In [1]: import numpy as np

In [2]: import numpy.linalg as la

In [3]: np.set_printoptions(precision=3, suppress=True, linewidth=100, floatmode="fixed")

In [4]: def rd(a):
   ...:     return np.round(a, 3) + 0
   ...: 

In [5]: m1 = np.load("w.npy")

In [6]: m1
Out[6]: 
array([[0, 1, 2, 0, 2, 1, 0, 1, 1, 2, 1, 2, 0, 0],
       [0, 0, 2, 1, 1, 0, 1, 2, 2, 0, 2, 2, 2, 2],
       [0, 0, 0, 0, 2, 1, 1, 1, 1, 0, 1, 0, 1, 0],
       [0, 0, 0, 0, 1, 0, 0, 2, 1, 1, 0, 0, 2, 0],
       [0, 0, 0, 0, 0, 2, 0, 1, 0, 2, 0, 1, 0, 1],
       [0, 0, 0, 0, 0, 0, 1, 2, 0, 1, 2, 2, 0, 0],
       [0, 0, 0, 0, 0, 0, 0, 0, 1, 0, 2, 0, 2, 2],
       [0, 0, 0, 0, 0, 0, 0, 0, 2, 1, 0, 0, 2, 2],
       [0, 0, 0, 0, 0, 0, 0, 0, 0, 0, 0, 0, 2, 2],
       [0, 0, 0, 0, 0, 0, 0, 0, 0, 0, 2, 1, 2, 1],
       [0, 0, 0, 0, 0, 0, 0, 0, 0, 0, 0, 1, 2, 1],
       [0, 0, 0, 0, 0, 0, 0, 0, 0, 0, 0, 0, 1, 2],
       [0, 0, 0, 0, 0, 0, 0, 0, 0, 0, 0, 0, 0, 2],
       [0, 0, 0, 0, 0, 0, 0, 0, 0, 0, 0, 0, 0, 0]])

In [7]: # rows and columns are dependent

In [8]: np.argsort(-la.norm(m1, axis=0).round(6), kind="stable")[:3]
Out[8]: array([12, 13, 10])

In [9]: [round(float(x), 3) for x in la.svd(m1, compute_uv=False)[:3]]
Out[9]: [9.173, 5.511, 3.457]

In [10]: mat = np.load("m.npy")

In [11]: rd(mat)
Out[11]: 
array([[0.132, 0.079, 0.132, 0.132, 0.079, 0.132, 0.026, 0.079, 0.026, 0.132, 0.132, 0.079, 0.026],
       [0.079, 0.048, 0.079, 0.079, 0.048, 0.079, 0.016, 0.048, 0.016, 0.079, 0.079, 0.048, 0.016],
       [0.132, 0.079, 0.132, 0.132, 0.079, 0.132, 0.026, 0.079, 0.026, 0.132, 0.132, 0.079, 0.026],
       [0.132, 0.079, 0.132, 0.132, 0.079, 0.132, 0.026, 0.079, 0.026, 0.132, 0.132, 0.079, 0.026],
       [0.079, 0.048, 0.079, 0.079, 0.048, 0.079, 0.016, 0.048, 0.016, 0.079, 0.079, 0.048, 0.016],
       [0.132, 0.079, 0.132, 0.132, 0.079, 0.132, 0.026, 0.079, 0.026, 0.132, 0.132, 0.079, 0.026],
       [0.026, 0.016, 0.026, 0.026, 0.016, 0.026, 0.005, 0.016, 0.005, 0.026, 0.026, 0.016, 0.005],
       [0.079, 0.048, 0.079, 0.079, 0.048, 0.079, 0.016, 0.048, 0.016, 0.079, 0.079, 0.048, 0.016],
       [0.026, 0.016, 0.026, 0.026, 0.016, 0.026, 0.005, 0.016, 0.005, 0.026, 0.026, 0.016, 0.005],
       [0.132, 0.079, 0.132, 0.132, 0.079, 0.132, 0.026, 0.079, 0.026, 0.132, 0.132, 0.079, 0.026],
       [0.132, 0.079, 0.132, 0.132, 0.079, 0.132, 0.026, 0.079, 0.026, 0.132, 0.132, 0.079, 0.026],
       [0.079, 0.048, 0.079, 0.079, 0.048, 0.079, 0.016, 0.048, 0.016, 0.079, 0.079, 0.048, 0.016],
       [0.026, 0.016, 0.026, 0.026, 0.016, 0.026, 0.005, 0.016, 0.005, 0.026, 0.026, 0.016, 0.005]])

In [12]: # projection: eigenvalues are 0 or 1

In [13]: x0 = np.array([4, 2, 3, 9, 8, 6, 1, 7, 3, 4, 1, 7, 5])

In [14]: rd(la.eigvalsh(2 * mat - np.eye(13)))
Out[14]: 
array([-1.000, -1.000, -1.000, -1.000, -1.000, -1.000, -1.000, -1.000, -1.000, -1.000, -1.000,
       -1.000,  1.000])

In [15]: rd(mat @ mat @ x0)
Out[15]: array([5.714, 3.429, 5.714, 5.714, 3.429, 5.714, 1.143, 3.429, 1.143, 5.714, 5.714, 3.429, 1.143])

In [16]: rd(np.trace(mat))
Out[16]: np.float64(1.0)

In [17]: vals, evecs = la.eigvalsh(mat)
Traceback (most recent call last):
  Cell In[17], line 1
    vals, evecs = la.eigvalsh(mat)
ValueError: too many values to unpack (expected 2)


In [18]: vals, evecs = la.eigh(mat)

In [19]: (vals > 1e-8).sum(), (vals < -1e-8).sum()
Out[19]: (np.int64(1), np.int64(0))

In [20]: np.unique(vals.round(6) + 0, return_counts=True)[1]
Out[20]: array([12,  1])

In [21]: rd(vals)
Out[21]: array([0.000, 0.000, 0.000, 0.000, 0.000, 0.000, 0.000, 0.000, 0.000, 0.000, 0.000, 0.000, 1.000])

In [22]: rd(la.eigvalsh(mat + -3 * np.eye(13)))
Out[22]: 
array([-3.000, -3.000, -3.000, -3.000, -3.000, -3.000, -3.000, -3.000, -3.000, -3.000, -3.000,
       -3.000, -2.000])

In [23]: rd(la.svd(mat, compute_uv=False))
Out[23]: array([1.000, 0.000, 0.000, 0.000, 0.000, 0.000, 0.000, 0.000, 0.000, 0.000, 0.000, 0.000, 0.000])

In [24]: W0 = np.loadtxt("mat.csv", delimiter=",")

In [25]: W0
Out[25]: 
array([[ -6.284,   7.585,   4.022,  -2.201,  -5.612,  -6.018,   5.636,  -2.502,  -1.659,   1.752,
         -4.328,   4.717],
       [  6.523,  -7.113,  -3.769,   1.763,   6.112,   5.294,  -5.516,   2.761,   1.594,  -2.057,
          3.845,  -4.969],
       [  7.716,  -9.062,  -4.591,   2.054,   7.030,   7.033,  -6.265,   2.907,   1.932,  -1.850,
          4.848,  -6.024],
       [  5.429,  -5.885,  -3.056,   1.519,   4.681,   5.106,  -4.740,   1.837,   1.548,  -1.123,
          3.255,  -3.957],
       [  0.266,   0.475,   0.384,  -0.605,  -0.092,  -0.243,  -0.022,   0.282,  -0.634,   0.080,
         -0.624,   0.823],
       [ -9.115,  10.336,   5.650,  -2.200,  -8.261,  -7.772,   7.263,  -3.743,  -2.612,   2.896,
         -5.264,   7.358],
       [  2.658,  -2.917,  -1.901,   1.032,   2.373,   2.094,  -1.832,   1.217,   1.137,  -1.113,
          1.859,  -2.012],
       [ 14.455, -16.824,  -8.824,   3.838,  13.154,  12.511, -12.806,   5.677,   3.744,  -3.942,
          8.707, -11.195],
       [-15.534,  18.092,   9.549,  -3.927, -13.810, -13.768,  14.080,  -5.513,  -4.341,   3.597,
         -9.737,  12.490],
       [  6.714,  -7.414,  -4.237,   1.373,   5.781,   6.097,  -5.750,   2.257,   1.393,  -1.480,
          3.874,  -4.983],
       [ -7.671,   8.472,   4.575,  -1.718,  -6.587,  -6.568,   6.416,  -3.462,  -1.731,   2.454,
         -4.739,   5.775],
       [  4.442,  -4.700,  -2.779,   1.141,   3.567,   3.259,  -4.109,   1.097,   1.516,  -1.402,
          2.578,  -2.832],
       [ -0.357,   0.166,   0.281,  -0.315,  -0.320,  -0.217,   0.485,  -0.493,  -0.476,  -0.053,
          0.072,   1.123],
       [  1.387,  -1.141,  -0.938,   0.562,   1.497,   1.755,  -1.020,   1.258,   0.086,  -0.631,
          0.832,  -1.508],
       [-19.177,  21.236,  12.196,  -4.823, -16.778, -16.997,  16.608,  -7.260,  -4.999,   5.235,
        -11.752,  14.441],
       [  0.848,  -1.026,  -0.291,  -0.307,   0.869,   0.438,  -1.126,   0.562,   0.195,  -0.710,
          0.847,  -1.237],
       [ -1.766,   3.032,   1.545,  -0.218,  -2.037,  -1.923,   1.966,  -0.652,  -0.099,   0.825,
         -1.217,   1.859],
       [ -0.643,   0.701,   0.635,  -0.210,  -1.167,  -1.145,   0.213,  -0.505,  -0.002,   0.661,
         -0.999,   0.576],
       [  3.316,  -3.612,  -2.076,   0.739,   2.803,   3.057,  -3.151,   1.276,   0.689,  -0.304,
          2.677,  -2.393],
       [ -1.426,   1.537,   0.918,  -0.602,  -0.704,  -1.242,   1.335,  -0.643,  -0.234,   0.433,
         -1.123,   1.377],
       [-14.858,  16.490,   8.723,  -4.295, -13.035, -13.059,  13.079,  -5.400,  -4.007,   3.363,
         -8.989,  11.025],
       [ -2.230,   1.978,   0.768,  -0.315,  -1.722,  -1.727,   1.846,  -1.551,  -0.593,   0.409,
         -0.908,   1.159],
       [ -2.231,   2.092,   1.273,  -0.963,  -1.409,  -2.090,   1.660,  -1.214,  -0.560,   0.498,
         -1.769,   1.555],
       [ -7.290,   7.354,   3.999,  -1.665,  -5.149,  -6.366,   6.370,  -2.225,  -1.718,   1.666,
         -4.517,   4.440],
       [  4.906,  -5.405,  -2.433,   1.125,   4.120,   3.923,  -4.049,   1.399,   1.368,  -1.157,
          3.291,  -3.500],
       [  2.241,  -3.065,  -1.900,   0.433,   2.261,   1.964,  -2.458,   0.841,   0.450,  -0.245,
          2.149,  -2.359],
       [  6.147,  -7.620,  -4.362,   1.613,   6.026,   5.447,  -5.526,   2.669,   1.055,  -1.942,
          3.666,  -4.974],
       [-11.184,  12.642,   7.117,  -2.884,  -9.695, -10.212,  10.045,  -4.088,  -2.143,   2.755,
         -7.861,   7.978],
       [  2.603,  -2.458,  -1.244,   0.823,   1.927,   2.241,  -2.804,   0.373,   1.002,  -0.499,
          1.350,  -1.763],
       [ -0.690,   0.488,   0.170,   0.243,  -0.435,  -0.176,   0.468,  -0.460,   0.063,   0.113,
          0.063,   0.103],
       [-11.317,  13.072,   7.436,  -3.230,  -9.995, -10.161,  10.086,  -4.340,  -2.553,   2.329,
         -7.208,   8.270],
       [ -5.749,   6.083,   3.493,  -1.363,  -5.117,  -4.736,   4.872,  -1.889,  -1.571,   1.953,
         -3.243,   3.283],
       [  0.262,  -0.892,  -0.387,  -0.039,   0.028,  -0.004,  -1.017,   0.071,   0.026,  -0.756,
         -0.109,  -0.192],
       [  7.881,  -8.760,  -4.725,   1.829,   7.355,   6.847,  -7.444,   2.877,   1.655,  -1.481,
          5.009,  -5.646],
       [  2.321,  -2.502,  -1.409,   0.346,   1.998,   1.816,  -1.695,   0.482,   0.648,  -0.432,
          1.476,  -1.584],
       [ -3.625,   3.574,   1.721,  -0.998,  -3.227,  -2.635,   3.478,  -1.640,  -0.995,   1.371,
         -2.081,   2.613]])

In [26]: Xc = W0 - W0.mean(axis=0)

In [27]: evecs = la.svd(Xc)[2][:1]

In [28]: A2 = Xc - Xc @ evecs.T @ evecs

In [29]: la.norm(A2, axis=1).round(6).argmax()
Out[29]: np.int64(23)

In [30]: rd(A2.std(axis=0))
Out[30]: array([0.240, 0.232, 0.229, 0.251, 0.250, 0.254, 0.325, 0.322, 0.295, 0.353, 0.314, 0.339])

In [31]: rd(np.diag(evecs.T @ evecs))
Out[31]: array([0.159, 0.203, 0.060, 0.011, 0.125, 0.123, 0.123, 0.022, 0.010, 0.010, 0.062, 0.090])

In [32]: rd(np.cov(Xc @ evecs.T, rowvar=False))
Out[32]: np.float64(340.144)

In [33]: rd(la.norm(A2) / la.norm(Xc))
Out[33]: np.float64(0.055)

In [34]: rd(la.norm(W0, 2) / la.norm(W0))
Out[34]: np.float64(0.999)

In [35]: rd(np.abs(la.svd(W0)[2][-1]))
Out[35]: array([0.543, 0.113, 0.035, 0.358, 0.035, 0.273, 0.154, 0.319, 0.531, 0.043, 0.064, 0.271])

In [36]: [round(float(x), 3) for x in la.svd(W0, compute_uv=False)[:3]]
Out[36]: [110.426, 2.907, 2.37]

In [37]: la.matrix_rank(W0, rtol=0.1)
Out[37]: np.int64(1)

In [38]: round(np.log10(la.cond(W0)))
Out[38]: 2

In [39]: la.cond(W0) > 100
Out[39]: np.True_
